>>> import numpy as np
>>> np.set_printoptions(suppress=True, linewidth=200)
>>> def rd(a):
...     return np.round(a, 3) + 0
... 
>>> M = np.loadtxt("data.csv", delimiter=",")
>>> print(M)
[[ 0.974  1.038  0.9   -0.001  0.981  0.062 -0.021  0.996  2.061]
 [ 1.002  0.994  0.927 -0.05   0.971  0.061  0.057  1.056  1.955]
 [ 0.965  1.034  0.937 -0.012  0.997 -0.011 -0.002  1.082  2.039]
 [ 1.006  0.977  1.035  0.146  1.084  0.062 -0.032  0.991  2.026]
 [ 0.982  1.048  1.023  0.146  0.956  0.074  0.064  0.974  2.031]
 [ 0.987  0.969  0.931 -0.049  1.018  0.031  0.016  1.062  1.997]
 [ 1.06   1.099  1.047  0.047  1.077 -0.039 -0.025  1.028  2.006]
 [ 1.052  1.067  1.016  0.038  0.965 -0.063 -0.002  0.95   1.993]
 [ 1.081  1.058  0.924 -0.037  1.076 -0.003  0.036  1.016  2.071]
 [ 0.979  1.063  1.086 -0.024  1.014  0.122 -0.08   0.913  2.044]
 [ 1.05   1.047  1.058 -0.041  1.052 -0.028 -0.014  1.083  2.011]
 [ 0.983  1.091  0.969 -0.108  1.001  0.     0.003  1.017  1.959]
 [ 1.064  0.976  0.996  0.09   0.985  0.018  0.041  0.96   2.112]
 [ 0.99   0.974  0.986 -0.021  1.042 -0.062 -0.007  1.019  2.064]
 [ 1.012  1.044  1.036 -0.039  0.961 -0.018 -0.027  1.03   2.003]
 [ 1.018  0.948  0.928 -0.061  0.967  0.014  0.068  0.984  2.022]
 [ 1.051  0.906  0.998 -0.026  0.958  0.051  0.012  1.05   1.907]
 [ 0.98   0.943  1.01   0.103  0.873 -0.053 -0.008  1.014  1.984]
 [ 0.942  1.002  0.983  0.053  0.949 -0.041  0.028  0.937  2.003]
 [ 1.013  0.97   1.    -0.067  0.989  0.015 -0.01   1.078  2.089]
 [ 0.963  1.021  1.004  0.038  1.041  0.037  0.025  0.97   1.891]
 [ 0.055  1.991  2.    -0.058  1.053  2.034  1.056  0.931  1.966]
 [-0.003  2.009  1.968  0.02   0.959  2.056  1.093  0.983  1.993]
 [-0.017  1.95   2.001  0.037  1.068  2.061  0.995  0.959  2.003]
 [ 0.084  1.958  1.988  0.003  0.995  2.014  1.036  1.011  2.027]
 [ 0.014  2.035  1.994 -0.055  0.961  2.019  1.012  1.018  2.   ]
 [ 0.     2.043  1.99   0.018  1.03   2.     1.079  1.011  1.928]
 [ 0.031  1.973  2.011  0.027  0.943  2.035  0.963  0.904  2.02 ]
 [ 0.045  1.998  1.935  0.058  0.942  1.964  0.929  1.     1.948]
 [-0.044  1.96   2.012  0.132  0.925  1.955  1.052  1.051  1.995]
 [ 0.002  2.093  1.945  0.025  0.998  1.997  0.998  0.953  1.994]
 [-0.106  1.936  1.984 -0.038  1.002  1.964  0.896  0.956  1.985]
 [ 0.026  2.024  1.987 -0.045  1.064  2.059  0.96   1.036  2.   ]
 [-0.029  2.016  2.001  0.028  1.039  2.03   0.962  0.879  1.982]
 [ 0.069  2.017  1.994  0.119  1.012  1.961  1.048  1.081  1.956]
 [-0.092  2.062  1.939 -0.052  1.075  1.905  1.007  0.987  2.01 ]
 [ 0.038  1.939  1.96  -0.089  1.005  2.077  1.036  0.964  2.024]
 [-0.008  2.035  2.068 -0.088  1.033  2.057  0.978  0.96   2.059]
 [ 0.041  2.01   2.015  0.05   1.004  1.975  1.014  1.097  2.048]
 [-0.027  2.086  1.967  0.071  1.026  2.076  0.977  0.964  2.027]
 [-0.063  2.033  1.99   0.04   1.041  2.054  1.066  1.072  1.917]
 [ 0.004  2.101  1.958  0.021  0.984  1.969  0.936  1.013  2.029]]
>>> B = np.c_[M[:, :6] @ np.array([[-1, 2, 2, 1, -1, 2],
...     [1, -1, -1, -2, -2, -1],
...     [-2, 2, 2, 1, -2, 2],
...     [0, -1, -2, 0, 2, 2],
...     [-1, -1, -2, -2, 1, 1],
...     [-2, 0, 1, 1, 1, 1]]), np.array([3, -2, -1, -1, -2, -2, -2, 3, 2, 3, -2, -3, -2, -3, -3, 3, -3, 3, 1, 1, 3, -2, -1, 1, 0, 0, 0, -1, -3, 1, -1, -2, -2, 3, -2, -3, -1, 2, 1, 0, 1, 3])]
>>> print(rd(B))
[[-2.841  1.73   0.812 -2.102 -3.809  3.751  3.   ]
 [-2.955  1.943  1.083 -1.94  -3.912  3.796 -2.   ]
 [-2.78   1.785  0.789 -2.171 -3.945  3.732 -1.   ]
 [-3.307  1.875  0.707 -2.019 -3.592  4.543 -1.   ]
 [-3.084  1.86   0.832 -1.929 -3.802  4.284 -2.   ]
 [-2.96   1.898  0.96  -2.025 -3.836  3.818 -2.   ]
 [-3.054  1.991  0.828 -2.284 -4.22   4.247 -2.   ]
 [-2.856  2.066  1.    -2.059 -4.24   4.047  3.   ]
 [-2.941  1.913  0.871 -2.266 -4.046  3.951  2.   ]
 [-3.346  2.077  1.209 -1.967 -4.189  4.155  3.   ]
 [-3.115  2.158  1.119 -2.118 -4.318  4.111 -2.   ]
 [-2.831  1.92   1.027 -2.232 -4.318  3.598 -3.   ]
 [-3.101  2.069  1.012 -1.844 -3.825  4.327 -2.   ]
 [-2.906  1.957  0.874 -2.118 -3.972  3.916 -3.   ]
 [-2.965  2.13   1.19  -1.98  -4.307  3.917 -3.   ]
 [-2.921  2.038  1.146 -1.87  -3.911  3.803  3.   ]
 [-3.201  2.26   1.379 -1.628 -3.902  4.149 -3.   ]
 [-2.824  2.061  1.032 -1.695 -3.86   4.063  3.   ]
 [-2.773  1.846  0.803 -2.018 -3.898  3.862  1.   ]
 [-3.062  2.134  1.227 -1.89  -4.083  3.926  1.   ]
 [-3.065  1.834  0.792 -2.12  -3.859  4.067  3.   ]
 [-7.185  1.124  2.163 -1.999 -5.066  5.09  -2.   ]
 [-6.995  0.942  2.019 -1.915 -4.896  4.976 -1.   ]
 [-7.225  0.913  1.869 -1.991 -4.682  5.221  1.   ]
 [-7.125  1.188  2.204 -1.82  -4.961  5.201  0.   ]
 [-6.966  1.075  2.188 -1.965 -5.202  4.851  0.   ]
 [-6.967  0.889  1.841 -2.156 -5.     5.003  0.   ]
 [-7.093  1.141  2.206 -1.755 -4.967  5.143 -1.   ]
 [-6.787  0.962  1.926 -1.936 -4.889  4.984 -3.   ]
 [-6.855  0.919  1.817 -1.847 -4.756  5.12   1.   ]
 [-6.791  0.778  1.752 -2.238 -5.033  4.846 -1.   ]
 [-6.856  0.856  1.856 -2.034 -4.844  4.71  -2.   ]
 [-7.158  0.983  2.023 -2.104 -5.015  5.035 -2.   ]
 [-7.056  0.861  1.824 -2.108 -4.88   5.053  3.   ]
 [-6.974  0.978  1.808 -2.034 -4.88   5.32  -2.   ]
 [-6.609  0.609  1.491 -2.522 -5.034  4.508 -3.   ]
 [-7.178  1.141  2.302 -1.813 -4.932  4.961 -1.   ]
 [-7.24   1.14   2.252 -2.019 -5.284  4.999  2.   ]
 [-7.015  1.048  1.969 -1.997 -5.012  5.181  1.   ]
 [-6.999  0.697  1.676 -2.208 -4.835  5.038  0.   ]
 [-7.033  0.74   1.713 -2.167 -4.808  4.996  1.   ]
 [-6.741  0.818  1.782 -2.239 -5.127  4.818  3.   ]]
>>> print(rd(np.linalg.lstsq(M, B[:, 0])[0]))
[-1.  1. -2.  0. -1. -2.  0.  0.  0.]
>>> print(rd(np.linalg.norm(np.linalg.qr(M)[0].T @ B, axis=0) ** 2 / ((B ** 2).sum(axis=0) + 1e-12)))
[1.    1.    1.    1.    1.    1.    0.128]
